In [1]: import numpy as np

In [2]: from numpy import linalg as LA

In [3]: np.set_printoptions(precision=4, suppress=True, linewidth=120, legacy="1.25")

In [4]: W0 = np.load("m.npy")

In [5]: print(W0)
[[ 3  1  3  0 -1 -1  3  2]
 [ 0  2 -1 -3  0  1  3  1]
 [ 0  0 -2  0  3  2 -1 -2]
 [ 0  0  0  3  3 -3 -3  0]
 [ 0  0  0  0 -3  3  2 -3]
 [ 0  0  0  0  0  2  0  3]
 [ 0  0  0  0  0  0  0  3]
 [ 0  0  0  0  0  0  0  2]]

In [6]: # triangular, det is the product of the diagonal

In [7]: print(np.abs(np.diag(LA.qr(W0)[1])) > 1e-9)
[ True  True  True  True  True  True False  True]

In [8]: rng = np.random.default_rng(2528)

In [9]: labels = rng.permutation(8)

In [10]: print(labels)
[6 0 3 7 2 5 4 1]

In [11]: M2 = W0[labels][:, labels]

In [12]: print(M2)
[[ 0  0  0  3  0  0  0  0]
 [ 3  3  0  2  3 -1 -1  1]
 [-3  0  3  0  0 -3  3  0]
 [ 0  0  0  2  0  0  0  0]
 [-1  0  0 -2 -2  2  3  0]
 [ 0  0  0  3  0  2  0  0]
 [ 2  0  0 -3  0  3 -3  0]
 [ 3  0 -3  1 -1  1  0  2]]

In [13]: print(np.trace(M2))
7

In [14]: print(np.diag(M2))
[ 0  3  3  2 -2  2 -3  2]

In [15]: print(np.sort(np.abs(LA.eigvals(M2))))
[0. 2. 2. 2. 2. 3. 3. 3.]

In [16]: m1 = np.loadtxt("dump.csv", delimiter=",")

In [17]: print(m1)
[[-0.0373  0.1818  0.0117  0.1262 -0.1075  0.2393  0.0915]
 [-0.5317 -0.424  -1.0914 -0.9237 -0.005  -1.1828 -0.4849]
 [-0.337  -0.2825 -0.8979 -0.7219 -0.0482 -0.9715 -0.2832]
 [-1.1846 -1.2206 -3.2902 -2.2138 -0.0621 -3.2201 -0.9649]
 [ 0.6185  0.6498  2.3046  1.386   0.048   2.2487  0.783 ]
 [-0.4444 -0.4104 -1.4961 -1.1237  0.1475 -1.387  -0.6065]
 [ 0.3038  0.1412  0.751   0.5819  0.0703  0.5577  0.3607]
 [ 1.1858  1.0441  3.5083  2.3433 -0.0256  3.7189  1.2101]
 [-1.1334 -1.0517 -3.4351 -2.1803 -0.1373 -3.3984 -1.1652]
 [-0.0697 -0.0957 -0.3923 -0.1478  0.0549 -0.2167 -0.0277]
 [-1.0546 -1.0752 -2.9233 -1.8636 -0.0221 -2.9664 -1.0698]
 [-0.8323 -0.7946 -2.4014 -1.4713  0.0343 -2.2642 -0.6177]
 [ 0.797   0.6701  2.258   1.5766 -0.1165  2.4602  0.7649]
 [ 0.1591  0.106   0.0273  0.0867  0.1916  0.2854 -0.0862]
 [-0.1145 -0.2696 -0.0119 -0.0966 -0.0143 -0.153  -0.3431]
 [-0.3869 -0.5363 -1.3514 -0.8882 -0.0582 -1.1841 -0.4894]
 [ 0.9849  1.0252  3.2275  2.2159 -0.0089  3.1481  0.9434]
 [ 0.9649  1.0266  3.1894  2.0532  0.0666  2.9596  0.6765]
 [ 0.5432  0.5852  1.3181  1.2116  0.0264  1.4108  0.4044]
 [ 0.3387  0.3344  1.2657  1.0594  0.1558  1.3253  0.4586]
 [ 2.4816  2.523   7.4959  5.1602  0.0176  7.7611  2.7037]
 [ 1.3704  1.4796  4.4168  2.8709 -0.0326  4.2589  1.4647]
 [-0.7702 -0.7317 -1.5894 -0.9889  0.0833 -1.7969 -0.6245]
 [-0.9486 -0.924  -2.8343 -1.9141  0.0348 -2.8784 -0.8932]
 [-1.3739 -1.4595 -4.5815 -2.8726 -0.0581 -4.4519 -1.3748]
 [-0.8144 -0.7772 -2.2503 -1.4708  0.1022 -2.2592 -0.8644]
 [ 0.281   0.3317  0.9701  0.5917 -0.0474  0.8766  0.4223]
 [ 1.1327  0.9021  3.1677  2.2727 -0.0609  3.236   1.0083]
 [-0.6589 -0.8183 -2.3286 -1.4744 -0.0057 -2.2716 -0.9399]
 [ 0.6163  0.7224  1.8906  1.4052 -0.1255  1.9311  0.7499]
 [ 0.6941  0.7401  1.8558  1.4475 -0.179   1.9257  0.8551]
 [ 0.7702  1.0077  2.8578  1.7379 -0.1491  2.2817  0.9511]
 [-0.1307 -0.0872 -0.432  -0.2064  0.1468 -0.2835 -0.1373]
 [-0.4929 -0.5488 -1.6443 -1.1179 -0.1353 -1.5354 -0.6296]
 [-0.9644 -0.6102 -2.4405 -1.7269  0.0769 -2.6116 -0.9086]
 [ 1.1122  0.9729  3.527   2.3273  0.0686  3.6438  1.4084]
 [-0.4214 -0.1937 -0.2712 -0.1356  0.1061 -0.4385  0.1237]
 [ 0.8186  0.8533  2.5516  1.6806 -0.234   2.1881  0.8189]]

In [18]: vec = np.array([7, 9, -6, 4, 0, -4, 8, -3])

In [19]: print(W0 @ np.ones(8))
[10.  3.  0.  0. -1.  5.  3.  2.]

In [20]: print(LA.norm(W0 @ vec) <= LA.norm(W0, 2) * LA.norm(vec) + 1e-9)
True

In [21]: print(np.einsum("ij,j->i", W0, vec))
[ 34  29   2   0  13 -17  -9  -6]

In [22]: print((W0 @ vec).argmax())
0

In [23]: print(W0 * vec)
[[ 21   9 -18   0   0   4  24  -6]
 [  0  18   6 -12   0  -4  24  -3]
 [  0   0  12   0   0  -8  -8   6]
 [  0   0   0  12   0  12 -24   0]
 [  0   0   0   0   0 -12  16   9]
 [  0   0   0   0   0  -8   0  -9]
 [  0   0   0   0   0   0   0  -9]
 [  0   0   0   0   0   0   0  -6]]

In [24]: data = np.array([[1, -1, 0, 1, 0, 2, -2, -1, 2, 0, -1],
    ...:     [-3, 3, 1, 1, 0, -2, -3, 2, -2, -2, -1],
    ...:     [0, 0, 3, -2, 3, -2, 3, -3, 0, 1, -1],
    ...:     [1, 2, 3, 2, 2, -3, -1, 3, 0, 3, 3],
    ...:     [-3, 2, -1, -2, 1, -1, 2, -2, 1, 0, -1],
    ...:     [3, 3, 3, -3, 2, 3, 0, 2, -3, -1, -3],
    ...:     [0, -2, -2, 2, 0, 1, 1, 2, -3, 3, 2],
    ...:     [0, 2, 1, 0, 1, 1, 0, 3, 2, 2, 1],
    ...:     [-2, 0, -2, -1, -1, -3, 3, -2, 1, 3, 1],
    ...:     [0, -2, -1, 2, 0, -1, -3, 2, 0, -2, 3]])

In [25]: data[5] = data[2]

In [26]: print(data)
[[ 1 -1  0  1  0  2 -2 -1  2  0 -1]
 [-3  3  1  1  0 -2 -3  2 -2 -2 -1]
 [ 0  0  3 -2  3 -2  3 -3  0  1 -1]
 [ 1  2  3  2  2 -3 -1  3  0  3  3]
 [-3  2 -1 -2  1 -1  2 -2  1  0 -1]
 [ 0  0  3 -2  3 -2  3 -3  0  1 -1]
 [ 0 -2 -2  2  0  1  1  2 -3  3  2]
 [ 0  2  1  0  1  1  0  3  2  2  1]
 [-2  0 -2 -1 -1 -3  3 -2  1  3  1]
 [ 0 -2 -1  2  0 -1 -3  2  0 -2  3]]

In [27]: vec = np.array([2, -2, 2, -3, 2, 1, 1, 2, -3, -1, -2])

In [28]: print(np.sign((data @ vec).round(6)))
[-1 -1  1 -1 -1  1  1 -1 -1 -1]

In [29]: print((data @ vec).argmax())
2

In [30]: print(data @ vec)
[ -5  -4  14  -5  -8  14   2  -3 -19  -8]

In [31]: print(data @ np.eye(11)[1])
[-1.  3.  0.  2.  2.  0. -2.  2.  0. -2.]

In [32]: print((data * vec).sum(axis=1))
[ -5  -4  14  -5  -8  14   2  -3 -19  -8]

In [33]: print(data @ (2 * vec))
[-10  -8  28 -10 -16  28   4  -6 -38 -16]
